In [1]: import numpy as np

In [2]: import numpy.linalg as la

In [3]: np.set_printoptions(precision=4, suppress=True, linewidth=140, legacy="1.25")

In [4]: M = np.array([[4.0, 1.0, 1.0, 1.0, 1.0, 1.0],
   ...:     [1.0, 4.0, 1.0, 1.0, 1.0, 1.0],
   ...:     [1.0, 1.0, 4.0, 1.0, 1.0, 1.0],
   ...:     [1.0, 1.0, 1.0, 4.0, 1.0, 1.0],
   ...:     [1.0, 1.0, 1.0, 1.0, 4.0, 1.0],
   ...:     [1.0, 1.0, 1.0, 1.0, 1.0, 4.0]])

In [5]: M
Out[5]: 
array([[4., 1., 1., 1., 1., 1.],
       [1., 4., 1., 1., 1., 1.],
       [1., 1., 4., 1., 1., 1.],
       [1., 1., 1., 4., 1., 1.],
       [1., 1., 1., 1., 4., 1.],
       [1., 1., 1., 1., 1., 4.]])

In [6]: cov = M.T @ M

In [7]: (M @ M.T).shape
Out[7]: (6, 6)

In [8]: np.trace(cov), (M ** 2).sum()
Out[8]: (126.0, 126.0)

In [9]: print(np.diag(cov))
[21. 21. 21. 21. 21. 21.]

In [10]: la.matrix_rank(cov)
Out[10]: 6

In [11]: la.eigvalsh(cov)[::-1]
Out[11]: array([81.,  9.,  9.,  9.,  9.,  9.])

In [12]: la.svd(M, compute_uv=False) ** 2
Out[12]: array([81.,  9.,  9.,  9.,  9.,  9.])

In [13]: left, s, Vt = la.svd(M, full_matrices=False)

In [14]: np.round(left.T @ left, 4) + 0
Out[14]: 
array([[1., 0., 0., 0., 0., 0.],
       [0., 1., 0., 0., 0., 0.],
       [0., 0., 1., 0., 0., 0.],
       [0., 0., 0., 1., 0., 0.],
       [0., 0., 0., 0., 1., 0.],
       [0., 0., 0., 0., 0., 1.]])

In [15]: print(np.round(left.T @ M @ Vt.T, 4) + 0)
[[9. 0. 0. 0. 0. 0.]
 [0. 3. 0. 0. 0. 0.]
 [0. 0. 3. 0. 0. 0.]
 [0. 0. 0. 3. 0. 0.]
 [0. 0. 0. 0. 3. 0.]
 [0. 0. 0. 0. 0. 3.]]

In [16]: (s > 1e-8).sum()
Out[16]: 6

In [17]: np.allclose(left * s @ Vt, M)
Out[17]: True

In [18]: np.abs(Vt[0])
Out[18]: array([0.4082, 0.4082, 0.4082, 0.4082, 0.4082, 0.4082])

In [19]: np.cumsum(s ** 2) / np.sum(s ** 2)
Out[19]: array([0.6429, 0.7143, 0.7857, 0.8571, 0.9286, 1.    ])

In [20]: f = np.array([-1, 0, -1])

In [21]: np.cross(M[2, :3], M[1, :3])
Out[21]: array([-15.,   3.,   3.])

In [22]: np.array([np.convolve(row, f, "same") for row in M])
Out[22]: 
array([[-1., -5., -2., -2., -2., -1.],
       [-4., -2., -5., -2., -2., -1.],
       [-1., -5., -2., -5., -2., -1.],
       [-1., -2., -5., -2., -5., -1.],
       [-1., -2., -2., -5., -2., -4.],
       [-1., -2., -2., -2., -5., -1.]])

In [23]: np.convolve(M[2], f)
Out[23]: array([-1., -1., -5., -2., -5., -2., -1., -1.])

In [24]: np.correlate(M[2], M[1], "full")
Out[24]: array([ 1.,  2.,  6.,  7., 11., 12., 20., 10.,  6.,  5.,  1.])

In [25]: np.abs(M).max()
Out[25]: 4.0

In [26]: la.svd(M, compute_uv=False)
Out[26]: array([9., 3., 3., 3., 3., 3.])

In [27]: la.matrix_rank(M)
Out[27]: 6

In [28]: np.count_nonzero(M)
Out[28]: 36

In [29]: M.mean(axis=0)
Out[29]: array([1.5, 1.5, 1.5, 1.5, 1.5, 1.5])

In [30]: q, _ = la.qr(np.array([[-0.7, -1.5, -0.2, 0.6],
    ...:     [0.3, 0.8, 1.0, -2.9],
    ...:     [-1.5, -0.9, -0.8, 0.6],
    ...:     [-1.2, 0.0, 1.2, -0.1],
    ...:     [-0.1, 1.1, 2.7, -0.3],
    ...:     [-2.2, -0.5, -1.9, -0.1],
    ...:     [-2.7, 0.1, -0.6, -0.2]]))

In [31]: J = q @ q.T

In [32]: J
Out[32]: 
array([[ 0.76  ,  0.0294,  0.3035,  0.2242, -0.1109, -0.0543, -0.1544],
       [ 0.0294,  0.9824, -0.1093,  0.0493, -0.0173,  0.0416, -0.004 ],
       [ 0.3035, -0.1093,  0.2287,  0.1332, -0.0761,  0.1648,  0.147 ],
       [ 0.2242,  0.0493,  0.1332,  0.3411,  0.3488, -0.0305,  0.1781],
       [-0.1109, -0.0173, -0.0761,  0.3488,  0.6731, -0.2508,  0.1306],
       [-0.0543,  0.0416,  0.1648, -0.0305, -0.2508,  0.4591,  0.3907],
       [-0.1544, -0.004 ,  0.147 ,  0.1781,  0.1306,  0.3907,  0.5556]])

In [33]: left, s, Vt = la.svd(J)

In [34]: s.round(4) + 0
Out[34]: array([1., 1., 1., 1., 0., 0., 0.])

In [35]: np.argmax(s[:-1] / (s[1:] + 1e-6)) + 1
Out[35]: 4

In [36]: M2 = left[:, :4] @ np.diag(s[:4]) @ Vt[:4]

In [37]: print(np.round(la.norm(J - M2) / la.norm(J), 4))
0.0

In [38]: M2
Out[38]: 
array([[ 0.76  ,  0.0294,  0.3035,  0.2242, -0.1109, -0.0543, -0.1544],
       [ 0.0294,  0.9824, -0.1093,  0.0493, -0.0173,  0.0416, -0.004 ],
       [ 0.3035, -0.1093,  0.2287,  0.1332, -0.0761,  0.1648,  0.147 ],
       [ 0.2242,  0.0493,  0.1332,  0.3411,  0.3488, -0.0305,  0.1781],
       [-0.1109, -0.0173, -0.0761,  0.3488,  0.6731, -0.2508,  0.1306],
       [-0.0543,  0.0416,  0.1648, -0.0305, -0.2508,  0.4591,  0.3907],
       [-0.1544, -0.004 ,  0.147 ,  0.1781,  0.1306,  0.3907,  0.5556]])

In [39]: print(la.matrix_rank(M2))
4

In [40]: round(la.norm(J - M2, 2), 4), round(s[4], 4)
Out[40]: (0.0, 0.0)

In [41]: left, s, Vt = la.svd(J)

In [42]: evecs = Vt[:(s > 1e-8).sum()]

In [43]: rng = np.random.default_rng(77)

In [44]: x = J[4] + 2 * J[3] + rng.integers(2) * np.eye(7)[5]

In [45]: x
Out[45]: array([ 0.3375,  0.0814,  0.1902,  1.031 ,  1.3707, -0.3118,  0.4869])

In [46]: print(np.round(la.norm(x - evecs.T @ evecs @ x), 4))
0.0

In [47]: print(evecs.T @ evecs)
[[ 0.76    0.0294  0.3035  0.2242 -0.1109 -0.0543 -0.1544]
 [ 0.0294  0.9824 -0.1093  0.0493 -0.0173  0.0416 -0.004 ]
 [ 0.3035 -0.1093  0.2287  0.1332 -0.0761  0.1648  0.147 ]
 [ 0.2242  0.0493  0.1332  0.3411  0.3488 -0.0305  0.1781]
 [-0.1109 -0.0173 -0.0761  0.3488  0.6731 -0.2508  0.1306]
 [-0.0543  0.0416  0.1648 -0.0305 -0.2508  0.4591  0.3907]
 [-0.1544 -0.004   0.147   0.1781  0.1306  0.3907  0.5556]]

In [48]: r = la.matrix_rank(J)

In [49]: print(r)
4

In [50]: ns = la.svd(J)[2][r:].T

In [51]: ns.shape
Out[51]: (7, 3)

In [52]: print(ns @ ns.T)
[[ 0.24   -0.0294 -0.3035 -0.2242  0.1109  0.0543  0.1544]
 [-0.0294  0.0176  0.1093 -0.0493  0.0173 -0.0416  0.004 ]
 [-0.3035  0.1093  0.7713 -0.1332  0.0761 -0.1648 -0.147 ]
 [-0.2242 -0.0493 -0.1332  0.6589 -0.3488  0.0305 -0.1781]
 [ 0.1109  0.0173  0.0761 -0.3488  0.3269  0.2508 -0.1306]
 [ 0.0543 -0.0416 -0.1648  0.0305  0.2508  0.5409 -0.3907]
 [ 0.1544  0.004  -0.147  -0.1781 -0.1306 -0.3907  0.4444]]

In [53]: print([int(la.matrix_rank(np.delete(J, i, axis=0))) for i in range(7)])
[4, 4, 4, 4, 4, 4, 4]

In [54]: np.round(la.norm(J, 2) / la.norm(J), 4)
Out[54]: 0.5

In [55]: la.cond(J) > 100
Out[55]: True

In [56]: [round(float(x), 4) for x in la.svd(J, compute_uv=False)[:3]]
Out[56]: [1.0, 1.0, 1.0]

In [57]: W2 = np.array([[5, -3, 5, 4], [0, -2, 2, 2]])

In [58]: feats = np.repeat(W2, 17 // 2, axis=0)

In [59]: feats = feats + 0.05 * rng.normal(size=feats.shape)

In [60]: feats
Out[60]: 
array([[ 4.9715, -2.8673,  4.9196,  4.0331],
       [ 4.9928, -3.0177,  5.0533,  3.9091],
       [ 4.9508, -3.0057,  5.0871,  4.0045],
       [ 5.0448, -3.0932,  4.9381,  4.0485],
       [ 4.9686, -3.0031,  5.0365,  3.8897],
       [ 4.9399, -3.0047,  4.9227,  3.9645],
       [ 4.9979, -3.0333,  4.9866,  4.0021],
       [ 5.0665, -2.9211,  4.9803,  3.9586],
       [ 0.0445, -1.9745,  2.0125,  1.9546],
       [ 0.0322, -1.9564,  1.9108,  2.0509],
       [-0.0036, -2.0372,  1.9211,  1.9829],
       [-0.0031, -2.0187,  1.9398,  1.9402],
       [ 0.0353, -1.9976,  2.0142,  2.0315],
       [ 0.0359, -1.9132,  1.9964,  1.987 ],
       [-0.0479, -1.9875,  2.0132,  1.962 ],
       [-0.0016, -2.0009,  2.1832,  1.9745]])

In [61]: ev, evecs = la.eigh(J)

In [62]: x = np.array([3, 0, 3, 0, 1, 2, 1])

In [63]: round(x @ J @ x / (x @ x), 4), round(float(ev[0]), 4), round(ev[-1], 4)
Out[63]: (0.767, -0.0, 1.0)

In [64]: evecs * np.maximum(ev, 0) @ evecs.T
Out[64]: 
array([[ 0.76  ,  0.0294,  0.3035,  0.2242, -0.1109, -0.0543, -0.1544],
       [ 0.0294,  0.9824, -0.1093,  0.0493, -0.0173,  0.0416, -0.004 ],
       [ 0.3035, -0.1093,  0.2287,  0.1332, -0.0761,  0.1648,  0.147 ],
       [ 0.2242,  0.0493,  0.1332,  0.3411,  0.3488, -0.0305,  0.1781],
       [-0.1109, -0.0173, -0.0761,  0.3488,  0.6731, -0.2508,  0.1306],
       [-0.0543,  0.0416,  0.1648, -0.0305, -0.2508,  0.4591,  0.3907],
       [-0.1544, -0.004 ,  0.147 ,  0.1781,  0.1306,  0.3907,  0.5556]])

In [65]: evecs * np.abs(ev) @ evecs.T
Out[65]: 
array([[ 0.76  ,  0.0294,  0.3035,  0.2242, -0.1109, -0.0543, -0.1544],
       [ 0.0294,  0.9824, -0.1093,  0.0493, -0.0173,  0.0416, -0.004 ],
       [ 0.3035, -0.1093,  0.2287,  0.1332, -0.0761,  0.1648,  0.147 ],
       [ 0.2242,  0.0493,  0.1332,  0.3411,  0.3488, -0.0305,  0.1781],
       [-0.1109, -0.0173, -0.0761,  0.3488,  0.6731, -0.2508,  0.1306],
       [-0.0543,  0.0416,  0.1648, -0.0305, -0.2508,  0.4591,  0.3907],
       [-0.1544, -0.004 ,  0.147 ,  0.1781,  0.1306,  0.3907,  0.5556]])
